% python3 -q
>>> import numpy as np
>>> np.set_printoptions(precision=2, suppress=True, linewidth=160)
>>> out = np.array([[2, 0, 0, 1, 3],
...     [2, 2, 2, 2, 0],
...     [0, 2, 2, 1, 1],
...     [3, 0, 3, 3, 1],
...     [0, 2, 0, 2, 1]])
>>> out[-1] = out[0]
>>> data = out + 0.05 * np.eye(5)
>>> print(data)
[[2.05 0.   0.   1.   3.  ]
 [2.   2.05 2.   2.   0.  ]
 [0.   2.   2.05 1.   1.  ]
 [3.   0.   3.   3.05 1.  ]
 [2.   0.   0.   1.   3.05]]
>>> r0 = np.array([4, 7, 8])
>>> print(np.correlate(data[4], data[0], "full"))
[ 6.    2.    0.    3.   14.25  3.05  0.    2.05  6.25]
>>> print(np.convolve(data[4], r0))
[ 8.   14.   16.    4.   19.2  29.35 24.4 ]
>>> print(np.array([np.convolve(row, r0, "same") for row in data]))
[[14.35 16.4   4.   19.   29.  ]
 [22.2  38.35 38.4  30.   16.  ]
 [ 8.   22.2  34.35 27.4  15.  ]
 [21.   36.   33.2  49.35 31.4 ]
 [14.   16.    4.   19.2  29.35]]
>>> cov = data.T @ data
>>> print((data @ data.T).shape)
(5, 5)
>>> print(np.round(np.linalg.eigvalsh(cov)[::-1], 2) + 0)
[59.47 16.88  5.47  1.4   0.  ]
>>> print(round(np.trace(cov), 2), round((data ** 2).sum(), 2))
83.21 83.21
>>> W0 = np.loadtxt("test9.csv", delimiter=",")
>>> print(W0)
[[ -8.34 -11.53  -5.71]
 [  3.67   4.12  -2.13]
 [  8.3    8.84   0.12]
 [ -7.49 -15.6   -2.01]
 [ 10.34  10.01   1.73]
 [  3.9    1.43  -0.07]
 [ -3.01  -7.25  -2.34]
 [ 13.28   6.34   7.61]
 [  3.62  -0.08   0.61]
 [  9.48  10.95   0.1 ]
 [ -4.35  -0.92  -8.13]
 [  4.84   4.49  -1.02]
 [  2.81  -0.29  -0.2 ]
 [ 13.03  11.86   3.63]
 [-17.99 -22.96  -9.35]
 [ -3.1   -4.27  -4.43]
 [ -0.05  -5.63   0.03]
 [ -7.49  -5.66  -8.63]
 [ -7.16  -8.32  -6.47]
 [ -2.21  -3.34  -4.01]
 [ 16.63  21.25   1.57]
 [  4.89   4.05  -0.66]
 [  9.82   8.87   1.87]
 [  4.96   2.67   0.34]
 [  4.31   7.45  -3.61]
 [ -0.69  -1.87  -3.23]
 [ 11.39  12.77   1.11]
 [ 17.4   18.65   4.2 ]
 [ 19.61  18.61   6.81]
 [  3.46   0.27   0.19]
 [ -1.82  -4.63  -2.71]]
>>> idx = W0[:, 0] > np.median(W0[:, 0])
>>> r0 = W0[idx].mean(axis=0) - W0[~idx].mean(axis=0)
>>> print(((W0 - W0.mean(axis=0)) @ r0 > 0).astype(int))
[0 1 1 0 1 1 0 1 0 1 0 1 0 1 0 0 0 0 0 0 1 1 1 1 1 0 1 1 1 0 0]
>>> print(round(float((((W0 - W0.mean(axis=0)) @ r0 > 0) == idx).mean()), 2))
0.97
